% python3 -q
>>> import numpy as np
>>> from numpy import linalg as LA
>>> np.set_printoptions(precision=2, suppress=True, linewidth=100, floatmode="fixed")
>>> W2 = np.array([[1, 0, 2, 3, 0, 3, 1, 3, 1],
...     [2, 3, 0, 1, 3, 1, 0, 3, 1],
...     [3, 1, 2, 2, 1, 3, 3, 0, 3],
...     [3, 0, 2, 1, 3, 2, 1, 1, 1]])
>>> rng = np.random.default_rng(530)
>>> J = rng.normal(size=(30, 4)) @ W2 + np.array([2, 0, 1, 1, 2, 0, 0, 1, 0])
>>> J
array([[  5.17,   0.73,   2.95,   2.47,   4.76,   2.41,   1.51,   2.25,   1.66],
       [ -8.16,  -5.78,  -6.09,  -8.79,  -5.05, -11.65,  -6.42,  -8.81,  -7.87],
       [ -3.85,  -0.63,  -2.92,  -1.62,  -0.57,  -4.90,  -5.23,   2.32,  -4.89],
       [ -3.44,  -3.84,  -1.33,  -2.07,  -1.36,  -4.43,  -4.22,  -0.55,  -5.00],
       [  0.44,  -0.08,   1.04,   2.56,  -0.12,   0.75,  -0.24,   2.85,  -0.22],
       [ -1.05,  -0.18,  -0.84,   0.19,   0.36,  -2.07,  -2.47,   2.14,  -2.27],
       [ -0.65,  -1.06,  -1.90,  -3.21,   4.01,  -5.10,  -5.26,   1.16,  -4.98],
       [ -0.66,  -1.82,   0.18,   0.20,  -0.59,  -1.45,  -1.19,   0.04,  -1.67],
       [  3.01,  -2.16,   2.32,   0.48,   3.96,   0.13,  -0.78,   0.95,  -1.26],
       [  2.02,   1.85,  -0.81,  -0.79,   4.38,  -2.11,  -1.89,   1.76,  -1.11],
       [  9.36,   4.23,   5.28,   6.44,   7.70,   6.99,   4.27,   6.42,   5.32],
       [  5.00,  -0.95,   3.50,   2.05,   2.74,   2.56,   3.14,  -1.11,   2.51],
       [ -3.82,  -3.89,   0.89,   2.70,  -3.76,  -0.36,  -2.94,   3.96,  -3.76],
       [  3.99,   2.51,   0.73,   0.99,   4.78,   0.28,   0.27,   2.12,   1.04],
       [  1.90,  -1.06,   1.07,   0.18,   1.86,  -0.55,  -0.03,  -0.44,  -0.37],
       [ -3.22,  -2.59,  -4.48,  -7.32,  -1.84,  -8.68,  -2.62,  -9.21,  -3.50],
       [  4.25,   1.54,   3.84,   5.98,   2.47,   5.01,   2.19,   5.98,   2.58],
       [  3.48,  -0.32,   1.91,   1.03,   3.95,   0.57,   0.04,   1.37,   0.01],
       [  3.25,  -1.12,   3.63,   3.88,   3.67,   2.93,  -0.44,   5.47,  -0.52],
       [ -3.05,  -5.59,   0.47,  -0.61,  -1.58,  -2.73,  -3.87,   0.47,  -5.13],
       [ -0.19,   2.22,  -1.77,  -0.14,   0.89,  -2.29,  -1.48,   1.47,  -0.72],
       [  9.52,   1.06,   7.48,   7.48,   3.14,   9.16,   8.52,   1.14,   8.00],
       [  0.28,  -0.36,   0.22,   0.81,   0.78,  -0.87,  -1.16,   1.60,  -1.15],
       [  6.39,   4.15,   1.31,   1.38,   5.56,   1.58,   2.94,   0.43,   3.86],
       [ -2.74,  -0.98,  -3.63,  -4.49,  -0.46,  -6.57,  -3.50,  -3.56,  -3.62],
       [  8.42,   1.39,   6.07,   6.12,   5.35,   7.01,   5.02,   3.74,   5.07],
       [  7.49,   2.98,   4.72,   5.93,   4.31,   6.28,   5.00,   3.73,   5.47],
       [  4.89,   3.54,   1.12,   1.89,   6.94,   1.01,  -0.63,   5.17,   0.66],
       [  1.91,  -1.95,   2.08,   1.31,   1.15,   0.63,   0.44,   0.14,  -0.19],
       [  0.82,  -0.35,   1.44,   2.71,   2.17,   0.75,  -2.05,   5.51,  -1.79]])
>>> # null space of dimension 4
>>> rk = LA.matrix_rank(J)
>>> rk
np.int64(5)
>>> ns = LA.svd(J)[2][rk:].T
>>> [int(LA.matrix_rank(J[:i])) for i in range(1, len(J) + 1)]
[1, 2, 3, 4, 5, 5, 5, 5, 5, 5, 5, 5, 5, 5, 5, 5, 5, 5, 5, 5, 5, 5, 5, 5, 5, 5, 5, 5, 5, 5]
>>> [int(LA.matrix_rank(np.delete(J, i, axis=0))) for i in range(30)]
[5, 5, 5, 5, 5, 5, 5, 5, 5, 5, 5, 5, 5, 5, 5, 5, 5, 5, 5, 5, 5, 5, 5, 5, 5, 5, 5, 5, 5, 5]
>>> np.allclose(J @ ns, 0)
True
